In [1]: import numpy as np

In [2]: np.set_printoptions(suppress=True, linewidth=200)

In [3]: rng = np.random.default_rng(30)

In [4]: X = np.eye(2, dtype=int)[rng.permutation(2)] * np.array([0, 2])

In [5]: X
Out[5]: 
array([[0, 2],
       [0, 0]])

In [6]: # triangular

In [7]: round(np.trace(np.linalg.pinv(X) @ X), 2)
Out[7]: np.float64(1.0)

In [8]: np.abs(np.diag(np.linalg.qr(X)[1])) > 1e-9
Out[8]: array([False, False])

In [9]: np.round(X @ np.linalg.pinv(X) @ X, 2)
Out[9]: 
array([[0., 2.],
       [0., 0.]])

In [10]: feats = np.loadtxt("data.csv", delimiter=",")

In [11]: feats.round(2)
Out[11]: 
array([[-0.14,  0.99],
       [ 0.99,  0.14]])

In [12]: # symmetric, so the eigenvalues are real

In [13]: P = np.triu(np.array([[2, 1], [1, -2]]), 1) + np.eye(2)

In [14]: B = P @ feats @ np.linalg.inv(P)

In [15]: B.round(2)
Out[15]: 
array([[ 0.85,  0.28],
       [ 0.99, -0.85]])

In [16]: np.linalg.matrix_rank(B)
Out[16]: np.int64(2)

In [17]: np.round(P @ feats - feats @ P, 2)
Out[17]: 
array([[ 0.99,  0.28],
       [ 0.  , -0.99]])

In [18]: E = np.load("arr.npy")

In [19]: E
Out[19]: 
array([[-2.5, -2.2, -6. ],
       [ 0.5, -0.1, -0.9],
       [-1.7, -0.1,  2.1],
       [ 0.6,  0.1,  0. ]])

In [20]: np.round(E.sum(axis=1), 2)
Out[20]: array([-10.7,  -0.5,   0.3,   0.7])

In [21]: np.diff(E, axis=0)
Out[21]: 
array([[ 3. ,  2.1,  5.1],
       [-2.2,  0. ,  3. ],
       [ 2.3,  0.2, -2.1]])

In [22]: E.shape
Out[22]: (4, 3)

In [23]: np.unravel_index(np.abs(E).argmax(), E.shape)
Out[23]: (np.int64(0), np.int64(2))

In [24]: np.linalg.matrix_rank(E)
Out[24]: np.int64(3)

In [25]: q = E.astype(float).copy()

In [26]: for j in range(3):
    ...:     q[:, j] -= q[:, :j] @ (q[:, :j].T @ q[:, j])
    ...:     q[:, j] /= np.linalg.norm(q[:, j])
    ...: 

In [27]: np.round(q.T @ q, 2) + 0
Out[27]: 
array([[1., 0., 0.],
       [0., 1., 0.],
       [0., 0., 1.]])

In [28]: np.round(q.T @ E, 2) + 0
Out[28]: 
array([[3.12, 1.82, 3.52],
       [0.  , 1.25, 5.35],
       [0.  , 0.  , 0.49]])

In [29]: np.round(np.linalg.norm(E, 2) / np.linalg.norm(E), 2)
Out[29]: np.float64(0.94)

In [30]: x = np.array([1, -2, 2])

In [31]: rhs = E @ x

In [32]: np.round(np.linalg.pinv(E) @ E, 2) + 0
Out[32]: 
array([[1., 0., 0.],
       [0., 1., 0.],
       [0., 0., 1.]])

In [33]: rhs = rhs + 0.02 * rng.normal(size=4)

In [34]: rhs.round(2)
Out[34]: array([-10.09,  -1.12,   2.7 ,   0.39])

In [35]: coef, *_ = np.linalg.lstsq(E, rhs)

In [36]: coef.round()
Out[36]: array([ 1., -2.,  2.])

In [37]: np.round(E.T @ (rhs - E @ coef), 2) + 0
Out[37]: array([0., 0., 0.])

In [38]: [round(float(np.linalg.norm(np.linalg.solve(E.T @ E + lam * np.eye(3), E.T @ rhs))), 2) for lam in (0, 1, 10, 100)]
Out[38]: [2.88, 1.48, 1.25, 0.49]

In [39]: np.round(np.linalg.norm(rhs - E @ coef), 2)
Out[39]: np.float64(0.01)

In [40]: J = np.array([[0, 0, 0, 0], [3, 0, 0, 0], [0, 0, 0, 0]])

In [41]: J
Out[41]: 
array([[0, 0, 0, 0],
       [3, 0, 0, 0],
       [0, 0, 0, 0]])

In [42]: # row 1 dominates

In [43]: U, sig, VT = np.linalg.svd(E)

In [44]: sig.round(2)
Out[44]: array([7.02, 2.57, 0.11])

In [45]: B = U[:, :2] @ np.diag(sig[:2]) @ VT[:2]

In [46]: round(float(np.linalg.norm(E - B) / np.linalg.norm(E)), 2)
Out[46]: 0.01

In [47]: B.round(2)
Out[47]: 
array([[-2.5 , -2.2 , -6.  ],
       [ 0.49, -0.05, -0.91],
       [-1.71, -0.07,  2.09],
       [ 0.57,  0.18, -0.02]])

In [48]: np.round(np.abs(E - B).max(), 2)
Out[48]: np.float64(0.08)

In [49]: np.round(np.linalg.norm(J, 2) / np.linalg.norm(J), 2)
Out[49]: np.float64(1.0)

In [50]: [round(float(x), 2) for x in np.linalg.svd(J, compute_uv=False)[:3]]
Out[50]: [3.0, 0.0, 0.0]

In [51]: np.linalg.matrix_rank(J, rtol=0.1)
Out[51]: np.int64(1)
